% python3 -q
>>> import numpy as np
>>> np.set_printoptions(precision=2, suppress=True, linewidth=200, floatmode="fixed")
>>> E = np.loadtxt("arr.csv", delimiter=",")
>>> print(E)
[[ 0.99  0.04  0.03 -0.03  0.02 -0.02  0.05  0.02 -0.03  0.04 -0.05]
 [ 0.04  0.73 -0.19  0.19 -0.12  0.12 -0.35 -0.12  0.19 -0.27  0.35]
 [ 0.03 -0.19  0.86  0.14 -0.08  0.08 -0.25 -0.08  0.14 -0.19  0.25]
 [-0.03  0.19  0.14  0.86  0.08 -0.08  0.25  0.08 -0.14  0.19 -0.25]
 [ 0.02 -0.12 -0.08  0.08  0.95  0.05 -0.15 -0.05  0.08 -0.12  0.15]
 [-0.02  0.12  0.08 -0.08  0.05  0.95  0.15  0.05 -0.08  0.12 -0.15]
 [ 0.05 -0.35 -0.25  0.25 -0.15  0.15  0.55 -0.15  0.25 -0.35  0.45]
 [ 0.02 -0.12 -0.08  0.08 -0.05  0.05 -0.15  0.95  0.08 -0.12  0.15]
 [-0.03  0.19  0.14 -0.14  0.08 -0.08  0.25  0.08  0.86  0.19 -0.25]
 [ 0.04 -0.27 -0.19  0.19 -0.12  0.12 -0.35 -0.12  0.19  0.73  0.35]
 [-0.05  0.35  0.25 -0.25  0.15 -0.15  0.45  0.15 -0.25  0.35  0.55]]
>>> print(round(np.linalg.eigvalsh(E).min(), 2))
-1.0
>>> print(np.all(np.linalg.eigvalsh(E) > 0))
False
>>> print([round(float(np.linalg.det(E[:i, :i])), 2) + 0 for i in range(1, 12)])
[0.99, 0.72, 0.59, 0.45, 0.4, 0.35, -0.1, -0.15, -0.28, -0.55, -1.0]
>>> w, evecs = np.linalg.eigh(E)
>>> x = np.array([-7, 9, -4, -8, -9, -5, 8, -7, 9, 6, -3])
>>> print(np.linalg.eigvalsh(E[1:, 1:]))
[-0.99  1.00  1.00  1.00  1.00  1.00  1.00  1.00  1.00  1.00]
>>> print(np.round(x @ E @ x, 2))
426.02
>>> print(round(x @ E @ x / (x @ x), 2), round(float(w[0]), 2), round(float(w[-1]), 2))
0.77 -1.0 1.0
>>> print((E + E.T) / 2)
[[ 0.99  0.04  0.03 -0.03  0.02 -0.02  0.05  0.02 -0.03  0.04 -0.05]
 [ 0.04  0.73 -0.19  0.19 -0.12  0.12 -0.35 -0.12  0.19 -0.27  0.35]
 [ 0.03 -0.19  0.86  0.14 -0.08  0.08 -0.25 -0.08  0.14 -0.19  0.25]
 [-0.03  0.19  0.14  0.86  0.08 -0.08  0.25  0.08 -0.14  0.19 -0.25]
 [ 0.02 -0.12 -0.08  0.08  0.95  0.05 -0.15 -0.05  0.08 -0.12  0.15]
 [-0.02  0.12  0.08 -0.08  0.05  0.95  0.15  0.05 -0.08  0.12 -0.15]
 [ 0.05 -0.35 -0.25  0.25 -0.15  0.15  0.55 -0.15  0.25 -0.35  0.45]
 [ 0.02 -0.12 -0.08  0.08 -0.05  0.05 -0.15  0.95  0.08 -0.12  0.15]
 [-0.03  0.19  0.14 -0.14  0.08 -0.08  0.25  0.08  0.86  0.19 -0.25]
 [ 0.04 -0.27 -0.19  0.19 -0.12  0.12 -0.35 -0.12  0.19  0.73  0.35]
 [-0.05  0.35  0.25 -0.25  0.15 -0.15  0.45  0.15 -0.25  0.35  0.55]]
>>> print(np.sort(np.abs(np.linalg.eigvals(E))))
[1.00 1.00 1.00 1.00 1.00 1.00 1.00 1.00 1.00 1.00 1.00]
>>> print(np.round(E @ E, 2) + 0)
[[1.00 0.00 0.00 0.00 0.00 0.00 0.00 0.00 0.00 0.00 0.00]
 [0.00 1.00 0.00 0.00 0.00 0.00 0.00 0.00 0.00 0.00 0.00]
 [0.00 0.00 1.00 0.00 0.00 0.00 0.00 0.00 0.00 0.00 0.00]
 [0.00 0.00 0.00 1.00 0.00 0.00 0.00 0.00 0.00 0.00 0.00]
 [0.00 0.00 0.00 0.00 1.00 0.00 0.00 0.00 0.00 0.00 0.00]
 [0.00 0.00 0.00 0.00 0.00 1.00 0.00 0.00 0.00 0.00 0.00]
 [0.00 0.00 0.00 0.00 0.00 0.00 1.00 0.00 0.00 0.00 0.00]
 [0.00 0.00 0.00 0.00 0.00 0.00 0.00 1.00 0.00 0.00 0.00]
 [0.00 0.00 0.00 0.00 0.00 0.00 0.00 0.00 1.00 0.00 0.00]
 [0.00 0.00 0.00 0.00 0.00 0.00 0.00 0.00 0.00 1.00 0.00]
 [0.00 0.00 0.00 0.00 0.00 0.00 0.00 0.00 0.00 0.00 1.00]]
>>> print(np.allclose(E, E.T))
True
>>> E.inv()
Traceback (most recent call last):
  File "<python-input-16>", line 1, in <module>
    E.inv()
    ^^^^^
AttributeError: 'numpy.ndarray' object has no attribute 'inv'
>>> np.linalg.determinant(E)
Traceback (most recent call last):
  File "<python-input-17>", line 1, in <module>
    np.linalg.determinant(E)
    ^^^^^^^^^^^^^^^^^^^^^
AttributeError: module 'numpy.linalg' has no attribute 'determinant'
